$ ipython --no-banner

In [1]: import numpy as np

In [2]: from numpy import linalg as LA

In [3]: np.set_printoptions(precision=3, suppress=True, linewidth=160)

In [4]: Y = np.array([[1, 1], [1, -1]])

In [5]: rng = np.random.default_rng(89)

In [6]: m1 = np.kron(Y, np.kron(Y, Y))[rng.permutation(8)][:8]

In [7]: print(m1)
[[ 1 -1 -1  1  1 -1 -1  1]
 [ 1 -1  1 -1 -1  1 -1  1]
 [ 1  1 -1 -1 -1 -1  1  1]
 [ 1  1  1  1 -1 -1 -1 -1]
 [ 1  1  1  1  1  1  1  1]
 [ 1 -1 -1  1 -1  1  1 -1]
 [ 1 -1  1 -1  1 -1  1 -1]
 [ 1  1 -1 -1  1  1 -1 -1]]

In [8]: print(m1.shape)
(8, 8)

In [9]: print(np.abs(m1).max())
1

In [10]: print(m1.sum(axis=0))
[8 0 0 0 0 0 0 0]

In [11]: print(m1.sum(axis=1))
[0 0 0 0 8 0 0 0]

In [12]: print(LA.matrix_rank(m1))
8

In [13]: O, _ = LA.qr(np.array([[1.1, -0.4, 0.5, 0.1, 1.6, 0.3, -1.0],
    ...:     [1.8, -0.4, 0.0, 0.1, 1.3, -1.0, -0.9],
    ...:     [1.4, -0.5, -3.4, 1.1, -2.9, 1.3, -0.8],
    ...:     [1.1, -1.7, 0.4, -1.0, 1.3, 1.0, -0.6],
    ...:     [-0.8, -0.2, -0.2, -1.4, 0.0, 1.2, 1.8],
    ...:     [-0.6, -0.5, 0.5, 1.0, -1.8, -0.4, 0.4],
    ...:     [1.8, 1.1, 0.9, 1.2, -2.9, -1.2, 0.4]]))

In [14]: ev = np.array([2, 0, 0, -2, -2, 1, -3])

In [15]: data = O @ np.diag(ev) @ O.T

In [16]: print(data)
[[-0.126 -0.855  0.395  1.01  -0.495 -0.54   0.83 ]
 [-0.855  0.347  0.443  0.921 -0.773 -0.146  0.876]
 [ 0.395  0.443  0.249  0.253 -0.207 -0.527  0.255]
 [ 1.01   0.921  0.253 -0.525  0.091  0.369 -0.028]
 [-0.495 -0.773 -0.207  0.091 -2.103 -0.034 -0.654]
 [-0.54  -0.146 -0.527  0.369 -0.034 -1.78  -0.615]
 [ 0.83   0.876  0.255 -0.028 -0.654 -0.615 -0.061]]

In [17]: Uu, sv, Vh = LA.svd(data)

In [18]: print(sv.round(3) + 0)
[3. 2. 2. 2. 1. 0. 0.]

In [19]: Y = Uu[:, :5] @ np.diag(sv[:5]) @ Vh[:5]

In [20]: print(np.round(np.abs(data - Y).max(), 3))
0.0

In [21]: print(LA.matrix_rank(Y))
5

In [22]: print(LA.matrix_rank(data, rtol=0.05))
5

In [23]: print(Y)
[[-0.126 -0.855  0.395  1.01  -0.495 -0.54   0.83 ]
 [-0.855  0.347  0.443  0.921 -0.773 -0.146  0.876]
 [ 0.395  0.443  0.249  0.253 -0.207 -0.527  0.255]
 [ 1.01   0.921  0.253 -0.525  0.091  0.369 -0.028]
 [-0.495 -0.773 -0.207  0.091 -2.103 -0.034 -0.654]
 [-0.54  -0.146 -0.527  0.369 -0.034 -1.78  -0.615]
 [ 0.83   0.876  0.255 -0.028 -0.654 -0.615 -0.061]]

In [24]: Uu, sv, Vh = LA.svd(Y, full_matrices=False)

In [25]: print(np.round(Uu.T @ Uu, 3) + 0)
[[1. 0. 0. 0. 0. 0. 0.]
 [0. 1. 0. 0. 0. 0. 0.]
 [0. 0. 1. 0. 0. 0. 0.]
 [0. 0. 0. 1. 0. 0. 0.]
 [0. 0. 0. 0. 1. 0. 0.]
 [0. 0. 0. 0. 0. 1. 0.]
 [0. 0. 0. 0. 0. 0. 1.]]

In [26]: print(np.abs(Uu[:, 0]).round(6).argmax())
4

In [27]: print((sv > 1e-8).sum())
5

In [28]: print(Uu.shape, sv.shape, Vh.shape)
(7, 7) (7,) (7, 7)

In [29]: print(np.cumsum(sv ** 2) / np.sum(sv ** 2))
[0.409 0.591 0.773 0.955 1.    1.    1.   ]

In [30]: K = np.loadtxt("layer2.csv", delimiter=",")

In [31]: print(K)
[[  6.   2.   6.  -4.  -4.  -4.   2.   4. -10.  -6.   8. -10.   4.  -6.]
 [  2.   3.   3.  -2.  -2.  -2.   1.   2.  -5.  -3.   4.  -5.   2.  -3.]
 [  6.   3.  11.  -6.  -6.  -6.   3.   6. -15.  -9.  12. -15.   6.  -9.]
 [ -4.  -2.  -6.   6.   4.   4.  -2.  -4.  10.   6.  -8.  10.  -4.   6.]
 [ -4.  -2.  -6.   4.   6.   4.  -2.  -4.  10.   6.  -8.  10.  -4.   6.]
 [ -4.  -2.  -6.   4.   4.   6.  -2.  -4.  10.   6.  -8.  10.  -4.   6.]
 [  2.   1.   3.  -2.  -2.  -2.   3.   2.  -5.  -3.   4.  -5.   2.  -3.]
 [  4.   2.   6.  -4.  -4.  -4.   2.   6. -10.  -6.   8. -10.   4.  -6.]
 [-10.  -5. -15.  10.  10.  10.  -5. -10.  27.  15. -20.  25. -10.  15.]
 [ -6.  -3.  -9.   6.   6.   6.  -3.  -6.  15.  11. -12.  15.  -6.   9.]
 [  8.   4.  12.  -8.  -8.  -8.   4.   8. -20. -12.  18. -20.   8. -12.]
 [-10.  -5. -15.  10.  10.  10.  -5. -10.  25.  15. -20.  27. -10.  15.]
 [  4.   2.   6.  -4.  -4.  -4.   2.   4. -10.  -6.   8. -10.   6.  -6.]
 [ -6.  -3.  -9.   6.   6.   6.  -3.  -6.  15.   9. -12.  15.  -6.  11.]]

In [32]: Uu, sv, Vh = LA.svd(K)

In [33]: print(sv)
[121.   2.   2.   2.   2.   2.   2.   2.   2.   2.   2.   2.   2.   2.]

In [34]: print(np.argmax(sv[:-1] / (sv[1:] + 1e-6)) + 1)
1

In [35]: Y = Uu[:, :1] @ np.diag(sv[:1]) @ Vh[:1]

In [36]: print(LA.matrix_rank(Y))
1

In [37]: print(LA.matrix_rank(K, rtol=0.05))
1

In [38]: print(round(float(LA.norm(K - Y) / LA.norm(K)), 3))
0.059

In [39]: print(round(float(np.abs(K - Y).max()), 3))
1.983

In [40]: f, v = K[3], K[8]

In [41]: print(f @ v)
1230.0

In [42]: p = (f @ v) / (f @ f) * f

In [43]: print(LA.matrix_rank(np.outer(f, v)))
1

In [44]: print(round(float((v - p) @ f), 3))
-0.0

In [45]: print(round(float(LA.norm(f + v) ** 2 + LA.norm(f - v) ** 2), 3))
7150.0

In [46]: arr = np.load("out19.npy")

In [47]: print(arr)
[[-0.031 -3.024  2.075  0.074 -1.02  -3.077 -2.97   1.987 -2.946 -1.964  3.042 -2.006 -0.894 -2.918 -0.031]
 [ 0.063 -3.039  1.974  0.071 -0.94  -2.977 -2.963  2.005 -2.882 -1.973  2.964 -1.977 -0.935 -2.997 -0.003]
 [ 0.007 -6.072  3.921  0.083 -2.023 -6.045 -6.08   4.048 -5.894 -4.038  6.03  -4.037 -2.004 -6.086  0.038]
 [-0.007  3.024 -1.998 -0.017  1.066  3.013  3.014 -2.02   3.044  2.097 -3.019  2.004  1.007  3.093  0.002]
 [ 0.026  3.075 -1.99  -0.003  1.     3.091  3.073 -1.924  3.102  2.032 -2.91   2.017  1.002  3.047 -0.031]
 [-0.032  2.957 -1.927 -0.043  0.959  2.841  3.035 -1.992  3.014  1.963 -3.015  2.081  1.039  3.023  0.004]
 [ 0.034  2.937 -2.039  0.009  0.98   3.062  3.008 -1.971  3.038  1.928 -2.977  2.009  0.976  2.897  0.019]
 [-0.039 -2.941  2.047 -0.007 -0.912 -3.032 -2.975  1.952 -3.018 -1.929  3.013 -2.023 -1.062 -2.999 -0.016]
 [ 0.087 -3.     1.939  0.011 -1.051 -3.083 -3.068  2.091 -3.046 -1.972  2.98  -2.021 -0.94  -2.964  0.04 ]
 [-0.023  6.006 -3.969 -0.077  1.958  6.073  5.967 -3.924  6.033  4.049 -6.06   4.07   2.024  6.057  0.027]
 [ 0.019 -3.061  2.073 -0.047 -0.919 -2.936 -2.968  1.978 -3.064 -2.027  2.982 -2.031 -1.063 -3.091  0.03 ]
 [ 0.016 -3.015  1.998  0.07  -1.011 -2.95  -2.927  2.059 -3.055 -1.953  3.057 -2.023 -0.905 -3.013 -0.036]
 [-0.032 -2.966  2.04   0.02  -1.037 -3.002 -2.901  2.081 -3.051 -2.108  2.95  -1.903 -1.06  -2.936 -0.009]]

In [48]: Uu, sv, Vh = LA.svd(arr)

In [49]: print(np.argmax(sv[:-1] / (sv[1:] + 1e-6)) + 1)
1

In [50]: print(sv)
[37.077  0.319  0.311  0.266  0.247  0.217  0.168  0.151  0.111  0.076  0.067  0.039  0.016]

In [51]: Y = Uu[:, :1] @ np.diag(sv[:1]) @ Vh[:1]

In [52]: print(round(float(LA.norm(arr - Y) / LA.norm(arr)), 3))
0.018
